$ ipython --no-banner

In [1]: import numpy as np

In [2]: import numpy.linalg as la

In [3]: np.set_printoptions(precision=2, suppress=True, linewidth=100, legacy="1.25")

In [4]: def rd(a):
   ...:     return np.round(a, 2) + 0
   ...: 

In [5]: A2 = np.array([[-3, -1, 7, -2, -4, 9],
   ...:     [-7, -5, -2, -4, -4, 0],
   ...:     [-3, 6, 3, 0, 9, -8],
   ...:     [7, -8, 2, -2, 4, 8],
   ...:     [3, 8, 6, 4, -1, 4],
   ...:     [-8, -9, -2, 4, 3, -7]])

In [6]: arr = np.triu(A2)

In [7]: arr
Out[7]: 
array([[-3, -1,  7, -2, -4,  9],
       [ 0, -5, -2, -4, -4,  0],
       [ 0,  0,  3,  0,  9, -8],
       [ 0,  0,  0, -2,  4,  8],
       [ 0,  0,  0,  0, -1,  4],
       [ 0,  0,  0,  0,  0, -7]])

In [8]: # triangular

In [9]: rd(la.norm(arr, "nuc"))
Out[9]: 42.83

In [10]: rd(la.norm(arr, 2))
Out[10]: 17.99

In [11]: la.norm(arr, axis=1).argmax()
Out[11]: 0

In [12]: rd(la.norm(arr, axis=1))
Out[12]: array([12.65,  7.81, 12.41,  9.17,  4.12,  7.  ])

In [13]: arr[3] @ arr[4]
Out[13]: 28

In [14]: rd(la.norm(arr, axis=0))
Out[14]: array([ 3.  ,  5.1 ,  7.87,  4.9 , 11.4 , 16.55])

In [15]: rd(la.norm(arr) ** 2 / la.norm(arr, 2) ** 2)
Out[15]: 1.62

In [16]: rd(la.norm(arr[3], 1)), rd(la.norm(arr[3], np.inf))
Out[16]: (14.0, 8.0)

In [17]: W = np.array([[-2, 3, 2, 2, -3, 1],
    ...:     [3, 0, -3, 2, -1, 1],
    ...:     [2, 3, 0, 1, 1, 2],
    ...:     [0, 1, 0, -2, 0, -2],
    ...:     [-2, 2, 2, -2, -3, 0],
    ...:     [-2, -1, -2, 3, 3, 2]])

In [18]: beta = np.array([0, 1, 1, 3, 1, 3])

In [19]: hid = np.maximum(arr @ W + beta, 0)

In [20]: la.matrix_rank(hid)
Out[20]: 6

In [21]: rd((hid > 0).mean(axis=0))
Out[21]: array([0.5 , 0.33, 0.5 , 0.67, 0.67, 0.67])

In [22]: hid
Out[22]: 
array([[ 7,  0,  0, 41, 57, 35],
       [ 0,  0,  8,  7, 16,  2],
       [ 4, 36, 35,  0,  0,  0],
       [ 0,  0,  0, 23, 13, 23],
       [ 0,  0,  0, 17, 16, 11],
       [14,  8, 15,  0,  0,  0]])

In [23]: (hid > 0).astype(int)
Out[23]: 
array([[1, 0, 0, 1, 1, 1],
       [0, 0, 1, 1, 1, 1],
       [1, 1, 1, 0, 0, 0],
       [0, 0, 0, 1, 1, 1],
       [0, 0, 0, 1, 1, 1],
       [1, 1, 1, 0, 0, 0]])

In [24]: basis = np.array([[3, 0, 0], [3, 2, 5], [1, 5, 4], [0, 1, 3], [5, 5, 5], [4, 0, 1]])

In [25]: (hid @ basis).round(6).argmax(axis=1)
Out[25]: array([0, 2, 2, 0, 2, 2])

In [26]: t = np.radians(15)

In [27]: R = np.eye(6)

In [28]: R[3, 3] = R[1, 1] = np.cos(t)

In [29]: R[3, 1], R[1, 3] = -np.sin(t), np.sin(t)

In [30]: rd(R)
Out[30]: 
array([[ 1.  ,  0.  ,  0.  ,  0.  ,  0.  ,  0.  ],
       [ 0.  ,  0.97,  0.  ,  0.26,  0.  ,  0.  ],
       [ 0.  ,  0.  ,  1.  ,  0.  ,  0.  ,  0.  ],
       [ 0.  , -0.26,  0.  ,  0.97,  0.  ,  0.  ],
       [ 0.  ,  0.  ,  0.  ,  0.  ,  1.  ,  0.  ],
       [ 0.  ,  0.  ,  0.  ,  0.  ,  0.  ,  1.  ]])

In [31]: A2 = arr @ R.T

In [32]: rd(np.abs(A2 - arr).max(axis=0))
Out[32]: array([0.  , 0.86, 0.  , 1.43, 0.  , 0.  ])

In [33]: np.allclose(la.norm(arr, axis=1), la.norm(A2, axis=1))
Out[33]: True

In [34]: rd(la.svd(arr, compute_uv=False)), rd(la.svd(A2, compute_uv=False))
Out[34]: 
(array([17.99, 10.47,  7.31,  6.13,  0.83,  0.09]),
 array([17.99, 10.47,  7.31,  6.13,  0.83,  0.09]))

In [35]: np.allclose(arr @ arr.T, A2 @ A2.T)
Out[35]: True

In [36]: rd(A2)
Out[36]: 
array([[-3.  , -1.48,  7.  , -1.67, -4.  ,  9.  ],
       [ 0.  , -5.86, -2.  , -2.57, -4.  ,  0.  ],
       [ 0.  ,  0.  ,  3.  ,  0.  ,  9.  , -8.  ],
       [ 0.  , -0.52,  0.  , -1.93,  4.  ,  8.  ],
       [ 0.  ,  0.  ,  0.  ,  0.  , -1.  ,  4.  ],
       [ 0.  ,  0.  ,  0.  ,  0.  ,  0.  , -7.  ]])
